$ python3 -q
>>> import numpy as np
>>> from numpy import linalg as LA
>>> np.set_printoptions(suppress=True, linewidth=200)
>>> def rnd(a):
...     return np.round(a, 3) + 0
... 
>>> out = np.array([[-1, -2, -2],
...     [1, -2, 2],
...     [-1, 2, 1],
...     [-1, 2, 2],
...     [-2, 1, -1],
...     [1, -2, 1],
...     [-2, 0, 1],
...     [0, -2, 1],
...     [-2, 1, 0],
...     [0, -1, 0],
...     [2, 2, 1],
...     [0, 1, 2]])
>>> cent = np.array([[-4, -4, 1, 3, -5, -1, -3, -3, -5, -2, 2, 4, -4],
...     [4, -1, 1, -2, 1, -5, 2, -1, -4, -4, -4, 4, -2],
...     [2, 2, -5, -2, 1, -4, 4, 0, 2, -2, -1, 0, -3]])
>>> rng = np.random.default_rng(739)
>>> W0 = out @ cent + 0.3 * rng.normal(size=(12, 13))
>>> rnd(W0)
array([[ -8.012,   1.751,   7.067,   5.097,   1.147,  18.94 ,  -9.485,   4.665,   8.555,  14.037,   8.157, -12.215,  13.607],
       [ -7.661,   1.611, -11.412,   3.256,  -5.247,   1.701,   1.053,  -1.239,   6.682,   1.944,   8.125,  -3.698,  -6.027],
       [ 13.768,   4.007,  -3.359,  -8.97 ,   7.773, -13.192,  11.578,   1.299,  -0.866,  -7.863, -11.013,   4.293,  -3.662],
       [ 15.954,   6.066,  -9.097, -10.927,   9.171, -17.089,  15.028,   1.264,   1.261,  -9.938, -11.731,   3.661,  -6.248],
       [  9.913,   4.638,   4.57 ,  -6.119,   9.81 ,   0.76 ,   3.731,   5.419,   4.306,   2.045,  -6.69 ,  -3.513,   9.014],
       [-10.039,   0.11 ,  -5.89 ,   4.806,  -5.8  ,   4.862,  -2.814,  -0.722,   5.104,   3.949,   9.089,  -3.929,  -2.906],
       [ 10.358,  10.12 ,  -7.123,  -8.215,  11.517,  -1.735,  10.355,   5.707,  11.613,   1.768,  -4.941,  -7.75 ,   4.829],
       [ -5.999,   3.262,  -7.055,   1.889,  -0.343,   6.085,  -0.083,   2.119,  10.741,   5.787,   6.778,  -7.994,   1.363],
       [ 12.566,   6.977,  -1.322,  -8.068,  11.363,  -3.824,   8.619,   5.257,   5.774,   0.682,  -7.845,  -3.553,   6.067],
       [ -3.827,   0.997,  -0.962,   1.949,  -0.57 ,   5.128,  -2.326,   0.451,   4.06 ,   3.443,   3.802,  -4.395,   2.037],
       [  2.298,  -8.268,  -0.901,  -0.14 ,  -6.69 , -15.796,   2.09 ,  -7.96 , -15.798, -14.056,  -4.314,  15.703, -15.008],
       [  7.853,   2.489,  -9.576,  -6.034,   2.625, -12.712,  10.327,  -1.639,  -0.257,  -8.178,  -5.755,   3.831,  -7.907]])
>>> LA.norm(W0, axis=1).argmax()
np.int64(3)
>>> rnd(LA.norm(W0[8] - W0[6]))
np.float64(10.903)
>>> out = W0 / np.sqrt((W0 ** 2).mean(axis=1, keepdims=True))
>>> LA.matrix_rank(W0 - W0.mean(axis=1, keepdims=True))
np.int64(12)
>>> rnd(LA.norm(out, axis=1))
array([3.606, 3.606, 3.606, 3.606, 3.606, 3.606, 3.606, 3.606, 3.606, 3.606, 3.606, 3.606])
>>> T = np.stack([W0, -1 * W0, W0[::-1]])
>>> rnd(np.einsum("bij,cij->bc", T, T))
array([[ 8867.32 , -8867.32 , -1437.217],
       [-8867.32 ,  8867.32 ,  1437.217],
       [-1437.217,  1437.217,  8867.32 ]])
>>> rnd(LA.norm(T, axis=(1, 2)))
array([94.166, 94.166, 94.166])
>>> LA.matrix_rank(T.reshape(3, -1))
np.int64(2)
>>> LA.matrix_rank(T)
array([12, 12, 12])
>>> f = np.array([-1, -2])
>>> rnd(np.cross(W0[4, :3], W0[3, :3]))
array([-69.911, 163.083, -13.869])
>>> mat = np.loadtxt("block8.csv", delimiter=",")
>>> mat
array([[  0.5,   0.2,  -0.1,  -0.9,   0.7,  -0.8,  -0.9,  -1.2,  -0.6,  -1.6,  -0.2,   1.3,   0.3,  26. ,   0.5],
       [  0.2,  -0.9,  -1. ,  -1.5,  -0.3,   1.7,  -1.4,  -1.3,   0.3,  -0.2,  -0.3,  -0.1,  -1.2,   4. ,   0.6],
       [  1.1,   0.1,   0.5,  -0.2,   0.9,   0.7,   0.6,  -0.2,   1.1,  -0.4,   0. ,  -0.6,  -1.3, -18. ,   0.4],
       [  0.4,  -1.9,   0. ,  -0.3,   0.3,  -0.1,  -0.1,   0. ,  -0.5,  -0.6,  -0.3,  -2.4,   0.6,  44. ,   0.6],
       [  0.4,   0.4,  -1. ,   0.2,   0.3,   0.2,   1.4,   0.2,  -0.2,   0.6,  -1. ,  -0.6,   1.2,  -8. ,  -2. ],
       [ -0.2,   1.7,   0.7,   0.7,   0. ,   1. ,   1.5,   0.6,  -0.8,   0.6,   0.6,  -0.4,  -1.2,  26. ,   0.5],
       [  0.7,   1. ,  -0.4,   1. ,  -1.1,  -1.3,  -0.9,   2.1,   0.9,  -0.1,   0.6,  -0.4,  -0.5, -16. ,   0.7],
       [  0.2,  -2. ,   0.7,  -1.6,  -0.4,   0.4,  -0.2,   2.4,  -1.4,   0. ,  -0.4,   0.7,   0.8,   6. ,  -0.6]])
>>> Uu, s, VT = LA.svd(mat)
>>> np.argmax(s[:-1] / (s[1:] + 1e-6)) + 1
np.int64(1)
>>> rnd(s)
array([63.176,  4.584,  4.436,  3.748,  3.414,  3.096,  2.195,  1.814])
>>> out = Uu[:, :1] @ np.diag(s[:1]) @ VT[:1]
>>> LA.matrix_rank(mat, rtol=0.05)
np.int64(5)
>>> rnd(LA.norm(mat - out) / LA.norm(mat))
np.float64(0.144)
>>> def softmax(z):
...     e = np.exp(z - z.max(axis=-1, keepdims=True))
...     return e / e.sum(axis=-1, keepdims=True)
... 
>>> rnd(softmax(mat[4] + 5))
array([0.077, 0.077, 0.019, 0.063, 0.069, 0.063, 0.209, 0.063, 0.042, 0.094, 0.019, 0.028, 0.171, 0.   , 0.007])
>>> rnd(softmax(10 * mat[4]))
array([0.   , 0.   , 0.   , 0.   , 0.   , 0.   , 0.88 , 0.   , 0.   , 0.   , 0.   , 0.   , 0.119, 0.   , 0.   ])
>>> S = mat @ mat.T / np.sqrt(15)
>>> rnd(softmax(S + np.triu(np.full(S.shape, -np.inf), 1)))
array([[1.   , 0.   , 0.   , 0.   , 0.   , 0.   , 0.   , 0.   ],
       [1.   , 0.   , 0.   , 0.   , 0.   , 0.   , 0.   , 0.   ],
       [0.   , 0.   , 1.   , 0.   , 0.   , 0.   , 0.   , 0.   ],
       [0.   , 0.   , 0.   , 1.   , 0.   , 0.   , 0.   , 0.   ],
       [0.   , 0.   , 1.   , 0.   , 0.   , 0.   , 0.   , 0.   ],
       [0.   , 0.   , 0.   , 1.   , 0.   , 0.   , 0.   , 0.   ],
       [0.   , 0.   , 0.993, 0.   , 0.   , 0.   , 0.007, 0.   ],
       [0.   , 0.   , 0.   , 1.   , 0.   , 0.   , 0.   , 0.   ]])
>>> rnd(softmax(S))
array([[0.   , 0.   , 0.   , 1.   , 0.   , 0.   , 0.   , 0.   ],
       [0.   , 0.   , 0.   , 1.   , 0.   , 0.   , 0.   , 0.   ],
       [0.   , 0.   , 1.   , 0.   , 0.   , 0.   , 0.   , 0.   ],
       [0.   , 0.   , 0.   , 1.   , 0.   , 0.   , 0.   , 0.   ],
       [0.   , 0.   , 0.989, 0.   , 0.   , 0.   , 0.011, 0.   ],
       [0.   , 0.   , 0.   , 1.   , 0.   , 0.   , 0.   , 0.   ],
       [0.   , 0.   , 0.993, 0.   , 0.   , 0.   , 0.007, 0.   ],
       [0.   , 0.   , 0.   , 1.   , 0.   , 0.   , 0.   , 0.   ]])
>>> softmax(S).round(6).argmax(axis=1)
array([3, 3, 2, 3, 2, 3, 2, 3])
>>> T = np.stack([mat, 3 * mat, mat[::-1]])
>>> LA.matrix_rank(T.reshape(3, -1))
np.int64(2)
>>> T.shape
(3, 8, 15)
>>> (T @ mat.T).shape
(3, 8, 8)
>>> rnd(LA.norm(T, axis=(1, 2)))
array([ 63.838, 191.514,  63.838])
>>> LA.matrix_rank(T)
array([8, 8, 8])
>>> [round(float(x), 3) for x in LA.svd(mat, compute_uv=False)[:3]]
[63.176, 4.584, 4.436]
>>> rnd(LA.norm(mat, 2) / LA.norm(mat))
np.float64(0.99)
>>> LA.matrix_rank(mat, rtol=0.1)
np.int64(1)
